$ python3 -q
>>> import numpy as np
>>> import numpy.linalg as la
>>> np.set_printoptions(precision=2, suppress=True, linewidth=200, floatmode="fixed")
>>> mat = np.loadtxt("layer7.csv", delimiter=",")
>>> mat
array([[ -8.00,   2.00, -10.00,   8.00,   8.00,  10.00,   6.00,   8.00,   6.00,  10.00,   0.00, -10.00],
       [ -4.00,   1.00,  -5.00,   4.00,   4.00,   5.00,   3.00,   4.00,   3.00,   5.00,   0.00,  -5.00],
       [  4.00,  -1.00,   5.00,  -4.00,  -4.00,  -5.00,  -3.00,  -4.00,  -3.00,  -5.00,   0.00,   5.00],
       [  8.00,  -2.00,  10.00,  -8.00,  -8.00, -10.00,  -6.00,  -8.00,  -6.00, -10.00,   0.00,  10.00],
       [-12.00,   3.00, -15.00,  12.00,  12.00,  15.00,   9.00,  12.00,   9.00,  15.00,   0.00, -15.00],
       [-12.00,   3.00, -15.00,  12.00,  12.00,  15.00,   9.00,  12.00,   9.00,  15.00,   0.00, -15.00],
       [ 12.00,  -3.00,  15.00, -12.00, -12.00, -15.00,  -9.00, -12.00,  -9.00, -15.00,   0.00,  15.00],
       [  0.00,   0.00,   0.00,   0.00,   0.00,   0.00,   0.00,   0.00,   0.00,   0.00,   0.00,   0.00],
       [ -8.00,   2.00, -10.00,   8.00,   8.00,  10.00,   6.00,   8.00,   6.00,  10.00,   0.00, -10.00]])
>>> la.norm(mat, axis=1).argmax()
np.int64(4)
>>> round(la.norm(mat, "nuc"), 2)
np.float64(86.62)
>>> mat[4] @ mat[5]
np.float64(1647.0)
>>> round(float(la.norm(mat, 1)), 2), round(float(la.norm(mat, np.inf)), 2)
(85.0, 129.0)
>>> r0 = np.array([-2, 5, 1])
>>> np.polyval(r0, mat[7])
array([1.00, 1.00, 1.00, 1.00, 1.00, 1.00, 1.00, 1.00, 1.00, 1.00, 1.00, 1.00])
>>> np.convolve(mat[7], r0)
array([0.00, 0.00, 0.00, 0.00, 0.00, 0.00, 0.00, 0.00, 0.00, 0.00, 0.00, 0.00, 0.00, 0.00])
>>> np.array([np.convolve(row, r0, "same") for row in mat])
array([[-44.00,  22.00, -64.00,  14.00,  28.00,  46.00,  24.00,  34.00,  18.00,  56.00,  30.00, -50.00],
       [-22.00,  11.00, -32.00,   7.00,  14.00,  23.00,  12.00,  17.00,   9.00,  28.00,  15.00, -25.00],
       [ 22.00, -11.00,  32.00,  -7.00, -14.00, -23.00, -12.00, -17.00,  -9.00, -28.00, -15.00,  25.00],
       [ 44.00, -22.00,  64.00, -14.00, -28.00, -46.00, -24.00, -34.00, -18.00, -56.00, -30.00,  50.00],
       [-66.00,  33.00, -96.00,  21.00,  42.00,  69.00,  36.00,  51.00,  27.00,  84.00,  45.00, -75.00],
       [-66.00,  33.00, -96.00,  21.00,  42.00,  69.00,  36.00,  51.00,  27.00,  84.00,  45.00, -75.00],
       [ 66.00, -33.00,  96.00, -21.00, -42.00, -69.00, -36.00, -51.00, -27.00, -84.00, -45.00,  75.00],
       [  0.00,   0.00,   0.00,   0.00,   0.00,   0.00,   0.00,   0.00,   0.00,   0.00,   0.00,   0.00],
       [-44.00,  22.00, -64.00,  14.00,  28.00,  46.00,  24.00,  34.00,  18.00,  56.00,  30.00, -50.00]])
>>> np.correlate(mat[7], mat[6], "full")
array([0.00, 0.00, 0.00, 0.00, 0.00, 0.00, 0.00, 0.00, 0.00, 0.00, 0.00, 0.00, 0.00, 0.00, 0.00, 0.00, 0.00, 0.00, 0.00, 0.00, 0.00, 0.00, 0.00])
>>> la.cond(mat) > 100
np.True_
>>> W = np.array([[-2, -2, 0, -2],
...     [2, 1, -2, 1],
...     [-1, 1, 2, -2],
...     [2, -1, -1, 1],
...     [0, 1, 2, 0],
...     [2, -1, 0, 1],
...     [2, -2, 1, 0],
...     [1, 1, 0, 1],
...     [-2, 1, 0, -1],
...     [-1, -2, -1, 2],
...     [1, 2, 2, -1],
...     [-2, 2, -2, -2]])
>>> b = np.array([0, 0, 0, 1])
>>> hid = np.maximum(mat @ W + b, 0)
>>> (hid > 0).astype(int)
array([[1, 0, 0, 1],
       [1, 0, 0, 1],
       [0, 1, 0, 0],
       [0, 1, 0, 0],
       [1, 0, 0, 1],
       [1, 0, 0, 1],
       [0, 1, 0, 0],
       [0, 0, 0, 1],
       [1, 0, 0, 1]])
>>> (hid > 0).mean(axis=0)
array([0.56, 0.33, 0.00, 0.67])
>>> la.matrix_rank(hid)
np.int64(3)
>>> W2 = np.array([[1, 3, 3], [1, 1, 3], [2, 0, 3], [1, 0, 3]])
>>> W @ W2
array([[ -6,  -8, -18],
       [  0,   7,   6],
       [  2,  -2,   0],
       [  0,   5,   3],
       [  5,   1,   9],
       [  2,   5,   6],
       [  2,   4,   3],
       [  3,   4,   9],
       [ -2,  -5,  -6],
       [ -3,  -5,  -6],
       [  6,   5,  12],
       [ -6,  -4, -12]])
>>> la.lstsq(mat[:-1].T, mat[-1])[2]
np.int32(1)
>>> mat @ la.pinv(mat) @ mat
array([[ -8.00,   2.00, -10.00,   8.00,   8.00,  10.00,   6.00,   8.00,   6.00,  10.00,   0.00, -10.00],
       [ -4.00,   1.00,  -5.00,   4.00,   4.00,   5.00,   3.00,   4.00,   3.00,   5.00,   0.00,  -5.00],
       [  4.00,  -1.00,   5.00,  -4.00,  -4.00,  -5.00,  -3.00,  -4.00,  -3.00,  -5.00,   0.00,   5.00],
       [  8.00,  -2.00,  10.00,  -8.00,  -8.00, -10.00,  -6.00,  -8.00,  -6.00, -10.00,   0.00,  10.00],
       [-12.00,   3.00, -15.00,  12.00,  12.00,  15.00,   9.00,  12.00,   9.00,  15.00,   0.00, -15.00],
       [-12.00,   3.00, -15.00,  12.00,  12.00,  15.00,   9.00,  12.00,   9.00,  15.00,   0.00, -15.00],
       [ 12.00,  -3.00,  15.00, -12.00, -12.00, -15.00,  -9.00, -12.00,  -9.00, -15.00,   0.00,  15.00],
       [  0.00,   0.00,   0.00,   0.00,   0.00,   0.00,   0.00,   0.00,   0.00,   0.00,   0.00,   0.00],
       [ -8.00,   2.00, -10.00,   8.00,   8.00,  10.00,   6.00,   8.00,   6.00,  10.00,   0.00, -10.00]])
>>> np.unique(mat.round(6), axis=0).shape
(7, 12)
>>> np.abs(np.diag(la.qr(mat)[1])) > 1e-9
array([ True, False, False, False, False, False, False, False, False])
>>> np.round(np.trace(la.pinv(mat) @ mat), 2)
np.float64(1.0)
>>> np.allclose(mat[:-1].T @ la.lstsq(mat[:-1].T, mat[-1])[0], mat[-1])
True
